% python3 -q
>>> import numpy as np
>>> np.set_printoptions(precision=1, suppress=True, linewidth=100)
>>> X = np.loadtxt("test11.csv", delimiter=",")
>>> X
array([[ 6.9,  0.8,  4.2,  0.6,  9.3,  4.4],
       [ 7. ,  0.9,  4.4,  1.6,  9.1,  5. ],
       [ 6.8,  0.7,  4. ,  1.5,  9.6,  5.4],
       [ 6.9,  1.2,  3.9,  0.9,  8.6,  5.6],
       [ 6.9,  1.3,  4. ,  1.2,  8.9,  5.5],
       [ 7. ,  0.9,  4.3,  1. ,  8.5,  4.5],
       [ 7.6,  1.2,  4.3,  0.8,  9.3,  4.1],
       [ 7.2,  1. ,  4.2,  1. ,  8.2,  4.7],
       [ 7. ,  1. ,  4.3,  1.1,  9.2,  5.3],
       [ 6.8,  0.8,  4. ,  0.5,  8.7,  5.2],
       [ 6.7,  0.9,  3.7,  0.9,  9.1,  4.7],
       [ 7.1,  1.2,  4.3,  0.7,  9.4,  4.9],
       [ 6.5,  1.2,  3.3,  0.6,  8.8,  5.8],
       [ 6.7,  0.9,  3.6,  0.6,  9.3,  4.6],
       [ 7. ,  0.9,  4.5,  0.5,  9.4,  4.3],
       [ 7.5,  0.7,  3.9,  1.3,  8.6,  4.6],
       [ 6.9,  0.6,  3.4,  1.5,  9.1,  5.6],
       [ 6.7,  0.8,  3.8,  1.2,  9.1,  5. ],
       [ 7.2,  0.8,  4.1,  0.9,  9. ,  5.1],
       [ 3.2,  0.1,  0.9,  3.5,  6. ,  2.7],
       [ 2.8, -0.4,  1.2,  3.8,  6.4,  3. ],
       [ 2.7, -0.2,  1.1,  3.6,  6.3,  2.6],
       [ 2.6, -0.3,  0.7,  4.1,  5.5,  3.1],
       [ 2.7, -0.3,  1.6,  4.1,  6.4,  3.1],
       [ 3. , -0.3,  0.6,  3.7,  6. ,  3. ],
       [ 3.2,  0.4,  1. ,  4. ,  6.2,  2.9],
       [ 2.9,  0. ,  0.6,  3.8,  6.2,  2.9],
       [ 3.4,  0.2,  0.7,  4. ,  6.3,  2.9],
       [ 2.9, -0.3,  0.9,  4.1,  5.7,  2.8],
       [ 2.9,  0.1,  1.4,  4. ,  5.7,  2.7],
       [ 2.7,  0.1,  1.6,  3.9,  5.2,  3.2],
       [ 2.8,  0. ,  1.4,  3.9,  5.8,  2.9],
       [ 3.2, -0.2,  0.9,  4.4,  6.2,  3.3],
       [ 2.4, -0.3,  1.4,  3.4,  5.9,  3.4],
       [ 3.1,  0.1,  1.1,  3.7,  6. ,  3.5],
       [ 3. , -0.1,  0.9,  3.8,  6. ,  3. ],
       [ 2.9, -0.5,  0.4,  3.4,  6. ,  2.8],
       [ 3.5,  0.4,  1. ,  4.3,  5.7,  3.4]])
>>> A2 = np.c_[X[:, :3] @ np.array([[-2, 0, 0], [1, 2, -1], [1, 2, 0]]), np.array([-1, -1, -2, -1, 2, -2, 0, -1, 0, 0, -1, -1, -1, 2, 0, 2, -2, -1, -1, -1, -1, -1, 0, 1, 1, 1, 1, 0, -1, 0, 1, 2, -1, 1, 2, -1, 0, -1])]
>>> A2
array([[ -8.8,  10. ,  -0.8,  -1. ],
       [ -8.7,  10.6,  -0.9,  -1. ],
       [ -8.9,   9.4,  -0.7,  -2. ],
       [ -8.7,  10.2,  -1.2,  -1. ],
       [ -8.5,  10.6,  -1.3,   2. ],
       [ -8.8,  10.4,  -0.9,  -2. ],
       [ -9.7,  11. ,  -1.2,   0. ],
       [ -9.2,  10.4,  -1. ,  -1. ],
       [ -8.7,  10.6,  -1. ,   0. ],
       [ -8.8,   9.6,  -0.8,   0. ],
       [ -8.8,   9.2,  -0.9,  -1. ],
       [ -8.7,  11. ,  -1.2,  -1. ],
       [ -8.5,   9. ,  -1.2,  -1. ],
       [ -8.9,   9. ,  -0.9,   2. ],
       [ -8.6,  10.8,  -0.9,   0. ],
       [-10.4,   9.2,  -0.7,   2. ],
       [ -9.8,   8. ,  -0.6,  -2. ],
       [ -8.8,   9.2,  -0.8,  -1. ],
       [ -9.5,   9.8,  -0.8,  -1. ],
       [ -5.4,   2. ,  -0.1,  -1. ],
       [ -4.8,   1.6,   0.4,  -1. ],
       [ -4.5,   1.8,   0.2,  -1. ],
       [ -4.8,   0.8,   0.3,   0. ],
       [ -4.1,   2.6,   0.3,   1. ],
       [ -5.7,   0.6,   0.3,   1. ],
       [ -5. ,   2.8,  -0.4,   1. ],
       [ -5.2,   1.2,   0. ,   1. ],
       [ -5.9,   1.8,  -0.2,   0. ],
       [ -5.2,   1.2,   0.3,  -1. ],
       [ -4.3,   3. ,  -0.1,   0. ],
       [ -3.7,   3.4,  -0.1,   1. ],
       [ -4.2,   2.8,   0. ,   2. ],
       [ -5.7,   1.4,   0.2,  -1. ],
       [ -3.7,   2.2,   0.3,   1. ],
       [ -5. ,   2.4,  -0.1,   2. ],
       [ -5.2,   1.6,   0.1,  -1. ],
       [ -5.9,  -0.2,   0.5,   0. ],
       [ -5.6,   2.8,  -0.4,  -1. ]])
>>> np.round(np.linalg.norm(A2 - X @ np.linalg.lstsq(X, A2)[0], axis=0), 1) + 0
array([0. , 0. , 0. , 6.9])
>>> np.linalg.matrix_rank(A2)
np.int64(4)
>>> np.linalg.matrix_rank(np.c_[X, A2])
np.int64(7)
>>> vec = np.array([2, 8, 2, 2, 7, 3])
>>> y = X @ vec
>>> coef, lr = np.zeros(6), 1 / np.linalg.norm(X, 2) ** 2
>>> for i in range(150):
...     coef -= lr * X.T @ (X @ coef - y)
...     if i % 50 == 0: print(i, round(np.linalg.norm(X @ coef - y), 1))
... 
0 9.5
50 9.3
100 9.2
>>> np.round(np.linalg.cond(X), 1)
np.float64(56.9)
>>> coef
array([4.1, 0.8, 2.2, 1.6, 5.9, 3.3])
>>> K = np.load("arr.npy")
>>> K
array([[-2.7, -3. ,  3. ],
       [ 2. ,  2.3, -3. ],
       [-3. , -3. ,  3.3]])
>>> theta = np.radians(15)
>>> r_ = np.eye(3)
>>> r_[2, 2] = r_[1, 1] = np.cos(theta)
>>> r_[2, 1], r_[1, 2] = -np.sin(theta), np.sin(theta)
>>> r_
array([[ 1. ,  0. ,  0. ],
       [ 0. ,  1. ,  0.3],
       [ 0. , -0.3,  1. ]])
>>> A2 = K @ r_.T
>>> np.allclose(np.linalg.norm(K, axis=1), np.linalg.norm(A2, axis=1))
True
>>> np.round(np.linalg.det(r_), 1), np.round(np.trace(r_), 1)
(np.float64(1.0), np.float64(2.9))
>>> np.linalg.svd(K, compute_uv=False), np.linalg.svd(A2, compute_uv=False)
(array([8.5, 0.5, 0.2]), array([8.5, 0.5, 0.2]))
>>> np.allclose(K @ K.T, A2 @ A2.T)
True
>>> r0 = np.array([-4, 5, -4])
>>> A2 = K + np.outer(r0, np.eye(3)[1])
>>> np.linalg.matrix_rank(A2 - K)
np.int64(1)
>>> round(float(np.linalg.det(A2) / np.linalg.det(K)), 1), round(1 + np.linalg.solve(K, r0)[1], 1)
(2.1, np.float64(2.1))
>>> A2 = K / np.linalg.norm(K, axis=1, keepdims=True)
>>> G = A2 @ A2.T
>>> (np.abs(G) > 0.9).astype(int)
array([[1, 1, 1],
       [1, 1, 1],
       [1, 1, 1]])
>>> np.argwhere(np.triu(np.abs(G) > 0.95, 1))
array([[0, 1],
       [0, 2],
       [1, 2]])
>>> np.linalg.norm(A2, axis=1)
array([1., 1., 1.])
>>> q = K.astype(float).copy()
>>> for j in range(3):
...     q[:, j] -= q[:, :j] @ (q[:, :j].T @ q[:, j])
...     q[:, j] /= np.linalg.norm(q[:, j])
... 
>>> np.round(q.T @ q, 1) + 0
array([[1., 0., 0.],
       [0., 1., 0.],
       [0., 0., 1.]])
>>> F = np.array([[8, 0, 5, 0, 0, -5, 0],
...     [0, 4, 0, 0, 2, 0, 0],
...     [1, 0, 1, 0, 0, -4, 0],
...     [0, 0, 0, 9, 0, 0, 6],
...     [0, 3, 0, 0, -8, 0, 0],
...     [3, 0, 9, 0, 0, 2, 0],
...     [0, 0, 0, 3, 0, 0, 2]])
>>> # null space of dimension 1
>>> Uu, s, Vh = np.linalg.svd(F)
>>> evecs = Vh[:(s > 1e-8).sum()]
>>> rng = np.random.default_rng(64924)
>>> vec = F[5] + 4 * F[4] + rng.integers(2) * np.eye(7)[5]
>>> vec
array([  3.,  12.,   9.,   0., -32.,   2.,   0.])
>>> np.diag(evecs.T @ evecs)
array([1. , 1. , 1. , 0.7, 1. , 1. , 0.3])
>>> np.round(evecs.T @ evecs, 1) + 0
array([[1. , 0. , 0. , 0. , 0. , 0. , 0. ],
       [0. , 1. , 0. , 0. , 0. , 0. , 0. ],
       [0. , 0. , 1. , 0. , 0. , 0. , 0. ],
       [0. , 0. , 0. , 0.7, 0. , 0. , 0.5],
       [0. , 0. , 0. , 0. , 1. , 0. , 0. ],
       [0. , 0. , 0. , 0. , 0. , 1. , 0. ],
       [0. , 0. , 0. , 0.5, 0. , 0. , 0.3]])
>>> np.allclose(evecs.T @ evecs @ vec, vec)
True
>>> round(float(np.linalg.norm(vec - evecs.T @ evecs @ vec)), 1)
0.0
>>> arr = np.loadtxt("sample3.csv", delimiter=",")
>>> arr
array([[ 5.,  3.,  4.,  3.,  2.],
       [ 5.,  7.,  5.,  5.,  5.],
       [ 5., 10.,  5.,  9.,  9.],
       [ 6., 12.,  5., 11.,  9.],
       [ 7., 13.,  8., 13., 12.],
       [11., 15.,  8., 16., 16.],
       [12., 19., 13., 18., 16.],
       [15., 23., 16., 23., 18.],
       [15., 25., 19., 27., 22.],
       [15., 25., 20., 30., 22.],
       [20., 28., 22., 32., 23.],
       [22., 29., 26., 32., 23.],
       [26., 33., 28., 32., 24.],
       [28., 36., 28., 33., 25.],
       [32., 38., 33., 35., 26.],
       [33., 38., 34., 35., 26.],
       [35., 41., 34., 38., 31.],
       [38., 41., 34., 42., 35.],
       [42., 45., 35., 43., 37.],
       [42., 47., 35., 43., 39.],
       [46., 52., 38., 48., 43.],
       [49., 55., 38., 53., 46.],
       [52., 58., 41., 57., 47.],
       [57., 58., 41., 61., 49.],
       [61., 59., 44., 65., 49.],
       [65., 63., 47., 66., 51.],
       [70., 63., 51., 66., 52.],
       [74., 66., 55., 69., 54.],
       [76., 69., 55., 70., 57.],
       [79., 74., 57., 72., 61.],
       [80., 74., 58., 73., 62.],
       [80., 74., 58., 78., 66.],
       [83., 78., 59., 78., 70.]])
>>> proj = arr @ np.linalg.solve(arr.T @ arr, arr.T)
>>> np.round(np.diag(proj), 1) + 0
array([0. , 0. , 0.1, 0.1, 0.1, 0.1, 0.1, 0.1, 0.2, 0.3, 0.2, 0.2, 0.1, 0.2, 0.2, 0.2, 0.1, 0.1,
       0.1, 0.1, 0.2, 0.2, 0.2, 0.2, 0.3, 0.2, 0.1, 0.2, 0.1, 0.2, 0.1, 0.3, 0.3])
>>> proj @ arr[:, 1]
array([ 3.,  7., 10., 12., 13., 15., 19., 23., 25., 25., 28., 29., 33., 36., 38., 38., 41., 41.,
       45., 47., 52., 55., 58., 58., 59., 63., 63., 66., 69., 74., 74., 74., 78.])
>>> C = X[[13, 9]].astype(float)
>>> for _ in range(7):
...     idx = np.linalg.norm(X[:, None] - C, axis=-1).argmin(axis=1)
...     C = np.array([X[idx == j].mean(axis=0) for j in range(2)])
... 
>>> idx
array([1, 1, 1, 1, 1, 1, 1, 1, 1, 1, 1, 1, 1, 1, 1, 1, 1, 1, 1, 0, 0, 0, 0, 0, 0, 0, 0, 0, 0, 0, 0,
       0, 0, 0, 0, 0, 0, 0])
>>> np.abs(C[1] - C[0]).argmax()
np.int64(0)
>>> C[1] - C[0]
array([ 4. ,  1. ,  3. , -2.9,  3. ,  2. ])
>>> C
array([[ 2.9, -0.1,  1. ,  3.9,  6. ,  3. ],
       [ 7. ,  0.9,  4. ,  1. ,  9. ,  5. ]])
>>> np.bincount(idx)
array([19, 19])
>>> W = np.array([[0, 5, 4, 3],
...     [-3, 2, -3, -2],
...     [1, -3, -2, 3],
...     [3, -2, 4, -1],
...     [2, 4, 2, -5]])
>>> coef = np.array([4, 5, 2, 0])
>>> hid = np.maximum(arr @ W + coef, 0)
>>> hid
array([[ 12.,  26.,  21.,   8.],
       [ 13.,  39.,  21.,   0.],
       [ 24.,  53.,  36.,   0.],
       [ 24.,  58.,  42.,   0.],
       [ 36.,  64.,  51.,   0.],
       [ 47.,  98.,  81.,   0.],
       [ 46.,  92.,  71.,   0.],
       [ 56., 104.,  89.,   0.],
       [ 73., 107., 101.,   0.],
       [ 83.,  98., 111.,   0.],
       [ 84., 123., 128.,   0.],
       [ 85., 123., 125.,   0.],
       [ 77., 149., 127.,   0.],
       [ 73., 167., 132.,   0.],
       [ 80., 176., 142.,   0.],
       [ 81., 178., 144.,   0.],
       [ 91., 208., 165.,   0.],
       [111., 231., 201.,   0.],
       [107., 262., 211.,   0.],
       [105., 274., 209.,   0.],
       [116., 301., 232.,   0.],
       [128., 324., 261.,   0.],
       [136., 332., 276.,   0.],
       [152., 357., 316.,   0.],
       [164., 362., 339.,   0.],
       [162., 387., 345.,   0.],
       [168., 404., 359.,   0.],
       [176., 420., 374.,   0.],
       [176., 446., 383.,   0.],
       [177., 477., 392.,   0.],
       [183., 481., 400.,   0.],
       [206., 487., 428.,   0.],
       [203., 523., 434.,   0.]])
>>> (hid > 0).astype(int)
array([[1, 1, 1, 1],
       [1, 1, 1, 0],
       [1, 1, 1, 0],
       [1, 1, 1, 0],
       [1, 1, 1, 0],
       [1, 1, 1, 0],
       [1, 1, 1, 0],
       [1, 1, 1, 0],
       [1, 1, 1, 0],
       [1, 1, 1, 0],
       [1, 1, 1, 0],
       [1, 1, 1, 0],
       [1, 1, 1, 0],
       [1, 1, 1, 0],
       [1, 1, 1, 0],
       [1, 1, 1, 0],
       [1, 1, 1, 0],
       [1, 1, 1, 0],
       [1, 1, 1, 0],
       [1, 1, 1, 0],
       [1, 1, 1, 0],
       [1, 1, 1, 0],
       [1, 1, 1, 0],
       [1, 1, 1, 0],
       [1, 1, 1, 0],
       [1, 1, 1, 0],
       [1, 1, 1, 0],
       [1, 1, 1, 0],
       [1, 1, 1, 0],
       [1, 1, 1, 0],
       [1, 1, 1, 0],
       [1, 1, 1, 0],
       [1, 1, 1, 0]])
>>> C = np.array([[-1, -3, -2], [1, 2, -2], [0, -3, 0], [-3, 1, -3]])
>>> hid @ C
array([[  -10.,   -39.,  -100.],
       [   26.,   -24.,  -104.],
       [   29.,   -74.,  -154.],
       [   34.,   -82.,  -164.],
       [   28.,  -133.,  -200.],
       [   51.,  -188.,  -290.],
       [   46.,  -167.,  -276.],
       [   48.,  -227.,  -320.],
       [   34.,  -308.,  -360.],
       [   15.,  -386.,  -362.],
       [   39.,  -390.,  -414.],
       [   38.,  -384.,  -416.],
       [   72.,  -314.,  -452.],
       [   94.,  -281.,  -480.],
       [   96.,  -314.,  -512.],
       [   97.,  -319.,  -518.],
       [  117.,  -352.,  -598.],
       [  120.,  -474.,  -684.],
       [  155.,  -430.,  -738.],
       [  169.,  -394.,  -758.],
       [  185.,  -442.,  -834.],
       [  196.,  -519.,  -904.],
       [  196.,  -572.,  -936.],
       [  205.,  -690., -1018.],
       [  198.,  -785., -1052.],
       [  225.,  -747., -1098.],
       [  236.,  -773., -1144.],
       [  244.,  -810., -1192.],
       [  270.,  -785., -1244.],
       [  300.,  -753., -1308.],
       [  298.,  -787., -1328.],
       [  281.,  -928., -1386.],
       [  320.,  -865., -1452.]])
>>> W @ C
array([[ -4,   1, -19],
       [ 11,  20,   8],
       [-13,   0,  -5],
       [ -2, -26,   1],
       [ 17,  -9,   3]])
